% ipython --no-banner

In [1]: import numpy as np

In [2]: np.set_printoptions(precision=2, suppress=True, linewidth=160)

In [3]: mat = np.load("x.npy")

In [4]: mat
Out[4]: 
array([[19, 12,  6, 18,  9,  7, 10, 15,  4,  3],
       [12, 14,  8, 14, 13, 10,  5, 14,  5,  3],
       [ 6,  8, 15, 14, 16, 11,  6,  8,  6,  1],
       [18, 14, 14, 23, 17, 11, 11, 14,  6,  3],
       [ 9, 13, 16, 17, 22, 12,  6, 13,  8,  3],
       [ 7, 10, 11, 11, 12, 13,  5, 13,  6,  1],
       [10,  5,  6, 11,  6,  5,  7,  8,  3,  1],
       [15, 14,  8, 14, 13, 13,  8, 23,  8,  3],
       [ 4,  5,  6,  6,  8,  6,  3,  8,  4,  1],
       [ 3,  3,  1,  3,  3,  1,  1,  3,  1,  1]])

In [5]: np.round(np.linalg.norm(mat, 1), 2), round(np.linalg.norm(mat, np.inf), 2)
Out[5]: (np.float64(131.0), np.float64(131.0))

In [6]: np.linalg.norm(mat, axis=1)
Out[6]: array([36.67, 33.53, 32.17, 44.91, 41.24, 30.58, 21.59, 41.05, 17.41,  7.07])

In [7]: round(np.linalg.norm(mat[8], 1), 2), round(float(np.linalg.norm(mat[8], np.inf)), 2)
Out[7]: (np.float64(51.0), 8.0)

In [8]: round(np.linalg.norm(mat, "nuc"), 2)
Out[8]: np.float64(141.0)

In [9]: round(float(np.linalg.norm(mat[8] - mat[6])), 2)
Out[9]: 9.11

In [10]: np.linalg.norm(mat, axis=1).argmax()
Out[10]: np.int64(3)

In [11]: np.round(np.linalg.norm(mat, 2), 2)
Out[11]: np.float64(100.53)

In [12]: np.linalg.norm(mat, axis=0)
Out[12]: array([36.67, 33.53, 32.17, 44.91, 41.24, 30.58, 21.59, 41.05, 17.41,  7.07])

In [13]: M2 = np.array([[2, 2, -3, -3, -1, 0],
    ...:     [3, -2, -3, 2, -1, -2],
    ...:     [-3, 3, 3, 3, -1, 3],
    ...:     [3, -1, 3, -1, -2, -3]])

In [14]: W0 = M2.T @ M2

In [15]: W0
Out[15]: 
array([[ 31, -14, -15, -12,  -8, -24],
       [-14,  18,   6,   0,  -1,  16],
       [-15,   6,  36,   9,  -3,   6],
       [-12,   0,   9,  23,   0,   8],
       [ -8,  -1,  -3,   0,   7,   5],
       [-24,  16,   6,   8,   5,  22]])

In [16]: Uu, sig, Vt = np.linalg.svd(W0)

In [17]: evecs = Vt[:(sig > 1e-8).sum()]

In [18]: rng = np.random.default_rng(35)

In [19]: x = W0[5] + -3 * W0[0] + rng.integers(2) * np.eye(6)[3]

In [20]: x
Out[20]: array([-117.,   58.,   51.,   44.,   29.,   94.])

In [21]: np.diag(evecs.T @ evecs)
Out[21]: array([0.55, 0.67, 0.96, 0.95, 0.48, 0.39])

In [22]: w1 = np.array([[-5, -7], [-5, -8], [-5, 9], [-8, 4], [0, 8], [-1, -3]])

In [23]: b = np.array([-1, -3])

In [24]: H = np.maximum(W0 @ w1 + b, 0)

In [25]: H
Out[25]: 
array([[109,   0],
       [  0,   0],
       [  0, 372],
       [  0, 230],
       [ 54,  75],
       [  0,  97]])

In [26]: (H > 0).astype(int)
Out[26]: 
array([[1, 0],
       [0, 0],
       [0, 1],
       [0, 1],
       [1, 1],
       [0, 1]])

In [27]: cent = np.array([[3, -1], [0, -3]])

In [28]: w1 @ cent
Out[28]: 
array([[-15,  26],
       [-15,  29],
       [-15, -22],
       [-24,  -4],
       [  0, -24],
       [ -3,  10]])

In [29]: H @ cent
Out[29]: 
array([[  327,  -109],
       [    0,     0],
       [    0, -1116],
       [    0,  -690],
       [  162,  -279],
       [    0,  -291]])

In [30]: (H @ cent).round(6).argmax(axis=1)
Out[30]: array([0, 0, 0, 0, 0, 0])

In [31]: m1 = np.load("case18.npy")

In [32]: m1
Out[32]: 
array([[ 2.,  1.,  8.,  6.,  0.,  0.,  0.,  0.,  0.,  0.,  0.,  0.,  0.,  0.],
       [ 2.,  3., -1.,  8.,  0.,  0.,  0.,  0.,  0.,  0.,  0.,  0.,  0.,  0.],
       [-7.,  1.,  4., -3.,  0.,  0.,  0.,  0.,  0.,  0.,  0.,  0.,  0.,  0.],
       [ 7., -6.,  3., -3.,  0.,  0.,  0.,  0.,  0.,  0.,  0.,  0.,  0.,  0.],
       [ 0.,  0.,  0.,  0.,  3.,  2., -3.,  1., -3.,  1.,  0., -2.,  1., -3.],
       [ 0.,  0.,  0.,  0., -3.,  1., -1., -1., -1.,  2., -2.,  2., -3., -2.],
       [ 0.,  0.,  0.,  0.,  1.,  1.,  3., -2.,  2.,  0.,  3.,  3., -2., -1.],
       [ 0.,  0.,  0.,  0.,  2.,  2., -1.,  0.,  2.,  0.,  2.,  1., -3., -2.],
       [ 0.,  0.,  0.,  0., -1.,  2., -2.,  0., -2., -1.,  3., -2.,  0.,  2.],
       [ 0.,  0.,  0.,  0.,  2., -3.,  0., -2., -2.,  1.,  3.,  2.,  2.,  2.],
       [ 0.,  0.,  0.,  0.,  1.,  0.,  3., -2.,  3.,  0., -1., -2.,  1.,  2.],
       [ 0.,  0.,  0.,  0., -1., -2., -3., -3., -2., -3., -2., -2.,  2., -3.],
       [ 0.,  0.,  0.,  0.,  1., -1., -1., -2.,  1.,  2., -2., -1.,  3.,  3.],
       [ 0.,  0.,  0.,  0., -2., -3.,  1.,  0.,  3., -2., -2., -1., -3.,  2.]])

In [33]: cov = m1.T @ m1

In [34]: (m1 @ m1.T).shape
Out[34]: (14, 14)

In [35]: np.diag(cov)
Out[35]: array([106.,  47.,  90., 118.,  35.,  37.,  44.,  27.,  49.,  24.,  48.,  36.,  50.,  52.])

In [36]: Uu, sig, Vt = np.linalg.svd(m1, full_matrices=False)

In [37]: np.allclose(Uu * sig @ Vt, m1)
Out[37]: True

In [38]: (sig > 1e-8).sum()
Out[38]: np.int64(14)
